% ipython --no-banner

In [1]: import numpy as np

In [2]: np.set_printoptions(precision=1, suppress=True, linewidth=100, legacy="1.25")

In [3]: M = np.array([[5.0, 0.0, 0.0], [2.0, 6.0, 0.0], [0.0, 0.0, 0.0]])

In [4]: # 2 blocks once reordered

In [5]: print(np.linalg.lstsq(M[:-1].T, M[-1])[2])
2

In [6]: try:
   ...:     np.linalg.inv(M)
   ...: except np.linalg.LinAlgError as e:
   ...:     print(e)
   ...: 
Singular matrix

In [7]: print(np.unique(M.round(6), axis=0).shape)
(3, 3)

In [8]: print(np.round(np.trace(np.linalg.pinv(M) @ M), 1))
2.0

In [9]: def softmax(z):
   ...:     e = np.exp(z - z.max(axis=-1, keepdims=True))
   ...:     return e / e.sum(axis=-1, keepdims=True)
   ...: 

In [10]: print(softmax(M).sum(axis=1))
[1. 1. 1.]

In [11]: print(np.round(softmax(M[1] + -3), 1) + 0)
[0. 1. 0.]

In [12]: print(np.round(softmax(10 * M[1]), 1) + 0)
[0. 1. 0.]

In [13]: scores = M @ M.T / np.sqrt(3)

In [14]: print(softmax(scores)[1] @ M)
[2. 6. 0.]

In [15]: print(np.round(softmax(scores), 1) + 0)
[[1.  0.  0. ]
 [0.  1.  0. ]
 [0.3 0.3 0.3]]

In [16]: print(round(np.linalg.det(M), 1))
0.0

In [17]: assert M == M.T
---------------------------------------------------------------------------
ValueError                                Traceback (most recent call last)
Cell In[17], line 1
----> 1 assert M == M.T

ValueError: The truth value of an array with more than one element is ambiguous. Use a.any() or a.all()

In [18]: print(np.linalg.matrix_power(M, 2))
[[25.  0.  0.]
 [22. 36.  0.]
 [ 0.  0.  0.]]

In [19]: M.inv()
---------------------------------------------------------------------------
AttributeError                            Traceback (most recent call last)
Cell In[19], line 1
----> 1 M.inv()

AttributeError: 'numpy.ndarray' object has no attribute 'inv'

In [20]: print(np.allclose(M, M.T))
False

In [21]: print(M @ M)
[[25.  0.  0.]
 [22. 36.  0.]
 [ 0.  0.  0.]]

In [22]: left, s, Vh = np.linalg.svd(M)

In [23]: evecs = Vh[:(s > 1e-8).sum()]

In [24]: rng = np.random.default_rng(49080)

In [25]: x0 = M[1] + -3 * M[0] + rng.integers(2) * np.eye(3)[2]

In [26]: print(x0)
[-13.   6.   1.]

In [27]: print(np.allclose(evecs.T @ evecs @ x0, x0))
False

In [28]: print(np.round(evecs.T @ evecs, 1) + 0)
[[1. 0. 0.]
 [0. 1. 0.]
 [0. 0. 0.]]

In [29]: print(np.round(np.linalg.det(M), 1))
0.0

In [30]: E = np.loadtxt("test6.csv", delimiter=",")

In [31]: print(E)
[[-1. -1.  0.  0.  0.  0.]
 [-1.  2.  0.  0.  0.  0.]
 [ 1.  0.  0.  0.  0.  0.]
 [ 0.  0. -1. -1.  0.  0.]
 [ 0.  0. -1.  2.  0.  0.]
 [ 0.  0.  1.  0.  0.  0.]
 [ 0.  0.  0.  0. -1. -1.]
 [ 0.  0.  0.  0. -1.  2.]
 [ 0.  0.  0.  0.  1.  0.]]

In [32]: A2 = np.array([[7, -1, -9],
    ...:     [9, 0, -4],
    ...:     [4, 0, 1],
    ...:     [-9, -9, -6],
    ...:     [0, -7, -5],
    ...:     [8, -8, 2]])

In [33]: print(np.linalg.matrix_rank(E @ A2))
3

In [34]: print(E @ A2)
[[-16.   1.  13.]
 [ 11.   1.   1.]
 [  7.  -1.  -9.]
 [  5.   9.   5.]
 [-22. -18. -13.]
 [  4.   0.   1.]
 [ -8.  15.   3.]
 [ 16.  -9.   9.]
 [  0.  -7.  -5.]]

In [35]: print(np.einsum("ik,kj->ji", E, A2))
[[-16.  11.   7.   5. -22.   4.  -8.  16.   0.]
 [  1.   1.  -1.   9. -18.   0.  15.  -9.  -7.]
 [ 13.   1.  -9.   5. -13.   1.   3.   9.  -5.]]

In [36]: x0 = np.array([3, 1, -2, -3, -3, -1])

In [37]: target = E @ x0

In [38]: print(np.round(np.linalg.pinv(E) @ E, 1) + 0)
[[1. 0. 0. 0. 0. 0.]
 [0. 1. 0. 0. 0. 0.]
 [0. 0. 1. 0. 0. 0.]
 [0. 0. 0. 1. 0. 0.]
 [0. 0. 0. 0. 1. 0.]
 [0. 0. 0. 0. 0. 1.]]

In [39]: print(target)
[-4. -1.  3.  5. -4. -2.  4.  1. -3.]

In [40]: target = target + 0.1 * rng.normal(size=9)

In [41]: print(target)
[-3.9 -1.1  3.1  5.1 -3.9 -1.9  4.   1.1 -3.1]

In [42]: b, *_ = np.linalg.lstsq(E, target)

In [43]: print([round(float(np.linalg.norm(np.linalg.solve(E.T @ E + lam * np.eye(6), E.T @ target))), 2) for lam in (0, 1, 10, 100)])
[5.79, 4.27, 1.32, 0.17]
